$ python -q
>>> import numpy as np
>>> from numpy import linalg as LA
>>> np.set_printoptions(suppress=True, linewidth=100)
>>> K = np.load("test10.npy")
>>> K
array([[-2,  2,  2,  2,  1],
       [-6,  6,  6,  6,  3],
       [-2,  2,  2,  2,  1],
       [-4,  4,  4,  4,  2]])
>>> print(np.allclose(K[:-1].T @ LA.lstsq(K[:-1].T, K[-1])[0], K[-1]))
True
>>> round(np.trace(LA.pinv(K) @ K), 2)
np.float64(1.0)
>>> print(np.round(K @ LA.pinv(K) @ K, 2))
[[-2.  2.  2.  2.  1.]
 [-6.  6.  6.  6.  3.]
 [-2.  2.  2.  2.  1.]
 [-4.  4.  4.  4.  2.]]
>>> other = np.array([[-3, 1], [-1, -2], [1, 0]])
>>> W0 = np.tile(other, (2, 3))
>>> W0
array([[-3,  1, -3,  1, -3,  1],
       [-1, -2, -1, -2, -1, -2],
       [ 1,  0,  1,  0,  1,  0],
       [-3,  1, -3,  1, -3,  1],
       [-1, -2, -1, -2, -1, -2],
       [ 1,  0,  1,  0,  1,  0]])
>>> np.abs(np.diag(LA.qr(W0)[1])) > 1e-9
array([ True,  True, False, False, False, False])
>>> print(np.allclose(W0[:-1].T @ LA.lstsq(W0[:-1].T, W0[-1])[0], W0[-1]))
True
>>> LA.cond(W0) > 100
np.True_
>>> np.argsort(-LA.norm(W0, axis=0).round(6), kind="stable")[:3]
array([0, 2, 4])
>>> [round(float(x), 2) for x in LA.svd(W0, compute_uv=False)[:3]]
[8.18, 5.39, 0.0]
>>> LA.matrix_rank(W0, rtol=0.1)
np.int64(2)
>>> X = np.load("block1.npy")
>>> X
array([[-1,  0,  1],
       [ 2,  3,  4],
       [ 5,  6,  7],
       [ 8,  9, 10],
       [11, 12, 13]])
>>> blk = np.stack([X, 3 * X, X[::-1]])
>>> blk.shape
(3, 5, 3)
>>> print(np.einsum("bij,cij->bc", blk, blk))
[[ 820 2460  280]
 [2460 7380  840]
 [ 280  840  820]]
>>> f, v = X[4], X[2]
>>> f @ f
np.int64(434)
>>> p = (f @ v) / (f @ f) * f
>>> p.round(2)
array([5.53, 6.03, 6.53])
>>> round(float((v - p) @ f), 2)
-0.0
>>> round(LA.norm(f + v) ** 2 + LA.norm(f - v) ** 2, 2)
np.float64(1088.0)
>>> np.trace(W0)
np.int64(-4)
>>> print((W0 + W0.T) / 2)
[[-3.   0.  -1.  -1.  -2.   1. ]
 [ 0.  -2.  -0.5 -0.5 -1.5 -1. ]
 [-1.  -0.5  1.  -1.5  0.   0.5]
 [-1.  -0.5 -1.5  1.  -2.5  0.5]
 [-2.  -1.5  0.  -2.5 -1.  -0.5]
 [ 1.  -1.   0.5  0.5 -0.5  0. ]]
>>> print(np.allclose(W0, W0.T))
False
>>> LA.matrix_power(W0, 4)
array([[ 96,  32,  96,  32,  96,  32],
       [144,  48, 144,  48, 144,  48],
       [-48, -16, -48, -16, -48, -16],
       [ 96,  32,  96,  32,  96,  32],
       [144,  48, 144,  48, 144,  48],
       [-48, -16, -48, -16, -48, -16]])
>>> round(LA.det(W0), 2)
np.float64(0.0)
>>> print(W0 @ W0)
[[ 6  2  6  2  6  2]
 [ 9  3  9  3  9  3]
 [-3 -1 -3 -1 -3 -1]
 [ 6  2  6  2  6  2]
 [ 9  3  9  3  9  3]
 [-3 -1 -3 -1 -3 -1]]
>>> (W0 - W0.T) / 2
array([[ 0. ,  1. , -2. ,  2. , -1. ,  0. ],
       [-1. ,  0. , -0.5, -1.5,  0.5, -1. ],
       [ 2. ,  0.5,  0. ,  1.5,  1. , -0.5],
       [-2. ,  1.5, -1.5,  0. , -0.5,  0.5],
       [ 1. , -0.5, -1. ,  0.5,  0. , -1.5],
       [ 0. ,  1. ,  0.5, -0.5,  1.5,  0. ]])
>>> np.allclose(W0 @ W0.T, W0.T @ W0)
False
>>> m1 = np.load("arr.npy")
>>> m1
array([[ 0.8, -2.2, -1.4],
       [-0.9,  0.1, -0.4],
       [-1.1,  0.6, -0.5]])
>>> hat = np.triu(np.array([[1, 1, 3], [2, 2, 0], [2, 1, 3]]), 1) + np.eye(3)
>>> other = hat @ m1 @ LA.inv(hat)
>>> np.round(np.trace(other), 2), np.trace(m1)
(np.float64(0.4), np.float64(0.4))
>>> other.round(2)
array([[-3.4,  3.1,  6.9],
       [-0.9,  1. ,  2.3],
       [-1.1,  1.7,  2.8]])
>>> LA.matrix_rank(other)
np.int64(3)
>>> print(np.round(np.poly(other), 2))
[ 1.   -0.4  -3.65 -0.78]
